In [1]: import numpy as np

In [2]: from numpy import linalg as LA

In [3]: np.set_printoptions(precision=3, suppress=True, linewidth=200)

In [4]: rd = lambda a: np.round(a, 3) + 0

In [5]: J = np.array([[2, 0, -4, -3], [0, -5, 0, 0], [3, 0, -2, 0], [2, 0, 4, -3]])

In [6]: # 2 groups of indices that never mix

In [7]: rng = np.random.default_rng(23)

In [8]: idx = rng.permutation(4)

In [9]: M2 = J[:, idx] * rng.choice([-1, 1], 4)

In [10]: M2
Out[10]: 
array([[ 4,  3,  0, -2],
       [ 0,  0, -5,  0],
       [ 2,  0,  0, -3],
       [-4,  3,  0, -2]])

In [11]: U, _, VT = LA.svd(J.T @ M2)

In [12]: rd(U @ VT)
Out[12]: 
array([[ 0.,  0.,  0., -1.],
       [ 0.,  0.,  1.,  0.],
       [-1.,  0.,  0.,  0.],
       [ 0., -1.,  0.,  0.]])

In [13]: vec = np.array([0, 1, 1, 2])

In [14]: rhs = M2 @ vec

In [15]: print(rhs)
[-1 -5 -6 -1]

In [16]: print(rd(LA.solve(M2, M2[:, 0])))
[1. 0. 0. 0.]

In [17]: print(np.flatnonzero(LA.matrix_power((J != 0) + (J.T != 0) + np.eye(4), 4)[3]))
[0 2 3]

In [18]: print(J @ J)
[[-14   0 -12   3]
 [  0  25   0   0]
 [  0   0  -8  -9]
 [ 10   0 -28   3]]

In [19]: rd(LA.det(J))
Out[19]: np.float64(360.0)

In [20]: rd(np.sort(LA.eigvals(J).real))
Out[20]: array([-5. , -4. ,  0.5,  0.5])

In [21]: vec = np.array([-2, 1, 2, 2])

In [22]: rhs = J @ vec

In [23]: rhs
Out[23]: array([-18,  -5, -10,  -2])

In [24]: rd(LA.solve(J, J[:, 1]))
Out[24]: array([0., 1., 0., 0.])

In [25]: rd(LA.solve(J, -3 * rhs))
Out[25]: array([ 6., -3., -6., -6.])

In [26]: print(rd(LA.solve(J, rhs + J[:, 0])))
[-1.  1.  2.  2.]

In [27]: U, sv, VT = LA.svd(J, full_matrices=False)

In [28]: rd(VT @ VT.T)
Out[28]: 
array([[1., 0., 0., 0.],
       [0., 1., 0., 0.],
       [0., 0., 1., 0.],
       [0., 0., 0., 1.]])

In [29]: rd(sv / sv[0])
Out[29]: array([1.   , 0.847, 0.806, 0.356])

In [30]: U.shape, sv.shape, VT.shape
Out[30]: ((4, 4), (4,), (4, 4))

In [31]: np.allclose(U * sv @ VT, J)
Out[31]: True

In [32]: (sv > 1e-8).sum()
Out[32]: np.int64(4)

In [33]: rd(np.sqrt((sv ** 2).sum())), rd(LA.norm(J))
Out[33]: (np.float64(9.798), np.float64(9.798))

In [34]: K = np.eye(3, dtype=int)[rng.permutation(3)]

In [35]: K
Out[35]: 
array([[1, 0, 0],
       [0, 1, 0],
       [0, 0, 1]])

In [36]: np.flatnonzero(LA.matrix_power((K != 0) + (K.T != 0) + np.eye(3), 3)[2])
Out[36]: array([2])

In [37]: (K != 0).astype(int)
Out[37]: 
array([[1, 0, 0],
       [0, 1, 0],
       [0, 0, 1]])

In [38]: rd(np.sort(LA.eigvals(K).real))
Out[38]: array([1., 1., 1.])

In [39]: rd(LA.det(K))
Out[39]: np.float64(1.0)

In [40]: cent = np.array([[2, 3, 0], [0, 3, 3]])

In [41]: F = np.repeat(cent, 26 // 2, axis=0)

In [42]: F = F + 0.05 * rng.normal(size=F.shape)

In [43]: rd(F)
Out[43]: 
array([[ 1.894,  3.045,  0.03 ],
       [ 2.042,  3.041,  0.015],
       [ 1.973,  2.985,  0.075],
       [ 1.971,  2.989, -0.036],
       [ 1.974,  2.985,  0.013],
       [ 1.985,  2.982, -0.031],
       [ 2.004,  2.933,  0.003],
       [ 2.066,  2.962, -0.002],
       [ 2.141,  2.95 , -0.081],
       [ 1.979,  3.09 ,  0.102],
       [ 1.939,  3.029,  0.   ],
       [ 1.971,  2.903,  0.051],
       [ 1.957,  3.015,  0.004],
       [ 0.094,  3.059,  2.942],
       [-0.013,  3.052,  2.933],
       [-0.02 ,  3.011,  2.919],
       [-0.062,  2.915,  3.014],
       [-0.028,  3.046,  3.006],
       [ 0.029,  2.996,  3.038],
       [-0.005,  2.951,  3.059],
       [ 0.049,  3.113,  2.993],
       [-0.029,  2.928,  2.807],
       [-0.065,  3.024,  2.956],
       [-0.13 ,  3.03 ,  2.97 ],
       [-0.018,  2.978,  2.993],
       [ 0.024,  2.913,  2.989]])

In [44]: M2 = F + rng.integers(-2, 3, (26, 2)) @ rng.integers(-2, 3, (2, 3))

In [45]: print(rd(M2))
[[-1.106  8.045  3.03 ]
 [ 2.042 -0.959  0.015]
 [ 1.973 -1.015  0.075]
 [-0.029  8.989  1.964]
 [ 2.974  3.985 -0.987]
 [-4.015  4.982  5.969]
 [-2.996  5.933  5.003]
 [ 0.066  0.962  1.998]
 [ 0.141  8.95   1.919]
 [ 3.979  5.09  -1.898]
 [ 0.939  6.029  1.   ]
 [ 6.971 -0.097 -4.949]
 [-1.043  8.015  3.004]
 [ 2.094 -2.941  0.942]
 [-0.013 -0.948  2.933]
 [ 2.98  -1.989 -0.081]
 [-2.062  4.915  5.014]
 [-0.028  7.046  3.006]
 [ 4.029 -1.004 -0.962]
 [ 0.995 -0.049  2.059]
 [ 3.049  2.113 -0.007]
 [ 5.971  0.928 -3.193]
 [ 1.935  1.024  0.956]
 [-2.13   5.03   4.97 ]
 [-5.018  5.978  7.993]
 [ 1.024  3.913  1.989]]

In [46]: np.abs(M2 - F).sum(axis=1)
Out[46]: array([11.,  4.,  4., 10.,  3., 14., 13.,  6., 10.,  6.,  5., 13., 11., 10.,  4., 11.,  6.,  4., 12.,  5.,  7., 14.,  6.,  6., 13.,  3.])

In [47]: print(rd(LA.svd(M2 - F, compute_uv=False)))
[25.754 12.073  0.   ]

In [48]: sv = 10 * 0.7 ** np.arange(3)

In [49]: O, _ = LA.qr(np.array([[0.0, -0.1, -0.6], [0.9, 0.0, 0.4], [0.3, -0.3, -0.9]]))

In [50]: mat = rng.normal(size=(23, 3)) * sv @ O

In [51]: rd(mat)
Out[51]: 
array([[  2.048,  -8.154,   2.752],
       [ -0.374,   3.761,  18.691],
       [-13.541,  -1.454,  -2.432],
       [  3.908,   2.623,  -3.885],
       [ -6.9  ,   0.717, -18.735],
       [ -8.083,  -6.608,   2.658],
       [  5.067,   7.703,  -7.042],
       [ -5.922,   4.383, -14.637],
       [  0.597,   0.541,  -1.298],
       [ -8.295,   3.286, -11.34 ],
       [  2.997,  -1.783,  12.72 ],
       [  7.956,   5.908,   1.53 ],
       [  8.046,  11.456, -23.521],
       [  3.403,   4.453, -15.604],
       [ -3.128,  -2.425,  -2.65 ],
       [ 11.635,  10.101,  -6.836],
       [  0.455,   3.253,  -2.766],
       [ -8.116,  -4.643,  -2.139],
       [ 10.958,  -2.172,  -0.324],
       [ 11.646,  -1.265,   2.11 ],
       [  3.096,  -2.85 ,  13.054],
       [ 13.198,   6.302,  -7.787],
       [-11.344,   6.154,  -7.014]])

In [52]: Ac = mat - mat.mean(axis=0)

In [53]: evecs = LA.svd(Ac)[2][:2]

In [54]: M2 = Ac - Ac @ evecs.T @ evecs

In [55]: print(LA.norm(M2, axis=1).round(6).argmax())
1

In [56]: vec = np.array([2, -2, 5])

In [57]: rhs = mat @ vec

In [58]: rd(LA.lstsq(mat, rhs)[0])
Out[58]: array([ 2., -2.,  5.])

In [59]: rd(LA.pinv(mat) @ mat)
Out[59]: 
array([[1., 0., 0.],
       [0., 1., 0.],
       [0., 0., 1.]])

In [60]: rhs = rhs + 0.1 * rng.normal(size=23)

In [61]: rd(rhs)
Out[61]: 
array([  34.019,   85.136,  -36.279,  -16.759, -108.879,   10.367,  -40.458,  -93.871,   -6.362,  -79.781,   73.127,   11.863, -124.707,  -80.152,  -14.483,  -31.026,  -19.28 ,  -17.625,   24.521,
         36.32 ,   77.312,  -25.325,  -70.159])

In [62]: c, *_ = LA.lstsq(mat, rhs)

In [63]: rd(mat.T @ (rhs - mat @ c))
Out[63]: array([0., 0., 0.])

In [64]: rd(c)
Out[64]: array([ 1.996, -1.998,  5.004])

In [65]: rd(LA.norm(rhs - mat @ c))
Out[65]: np.float64(0.494)
